>>> import numpy as np
>>> import numpy.linalg as la
>>> np.set_printoptions(suppress=True, linewidth=140)
>>> arr = np.load("test3.npy")
>>> arr
array([[13,  3,  2,  3],
       [ 0, -5,  0,  0],
       [ 4,  1,  4,  0],
       [ 4,  0,  5, 12]])
>>> Y = arr[0, 0] * arr[1:] - np.outer(arr[1:, 0], arr[0])
>>> Y
array([[  0, -65,   0,   0],
       [  0,   1,  44, -12],
       [  0, -12,  57, 144]])
>>> np.flatnonzero(~Y.round(6).any(axis=1))
array([], dtype=int64)
>>> np.round(arr[:, 0] / arr[0, 0], 2)
array([1.  , 0.  , 0.31, 0.31])
>>> la.matrix_rank(Y), la.matrix_rank(arr)
(np.int64(3), np.int64(4))
>>> x = np.array([0, 3, 2, 1])
>>> (arr * x).sum(axis=1)
array([ 16, -15,  11,  22])
>>> arr @ x
array([ 16, -15,  11,  22])
>>> E = np.load("m.npy")
>>> E
array([[4, 2, 2],
       [2, 4, 3],
       [2, 3, 4]])
>>> # symmetric, so the eigenvalues are real
>>> Y = la.inv(E)
>>> (np.abs(Y) > 1e-9).astype(int)
array([[1, 1, 1],
       [1, 1, 1],
       [1, 1, 1]])
>>> np.round(la.inv(Y), 2)
array([[4., 2., 2.],
       [2., 4., 3.],
       [2., 3., 4.]])
>>> round(float(la.slogdet(E)[0]), 2)
1.0
>>> feats = 5 * np.eye(4) + np.eye(4, k=1)
>>> feats
array([[5., 1., 0., 0.],
       [0., 5., 1., 0.],
       [0., 0., 5., 1.],
       [0., 0., 0., 5.]])
>>> # triangular: eigenvalues sit on the diagonal
>>> Y = feats[0, 0] * feats[1:] - np.outer(feats[1:, 0], feats[0])
>>> Y
array([[ 0., 25.,  5.,  0.],
       [ 0.,  0., 25.,  5.],
       [ 0.,  0.,  0., 25.]])
>>> np.flatnonzero(~Y.round(6).any(axis=1))
array([], dtype=int64)
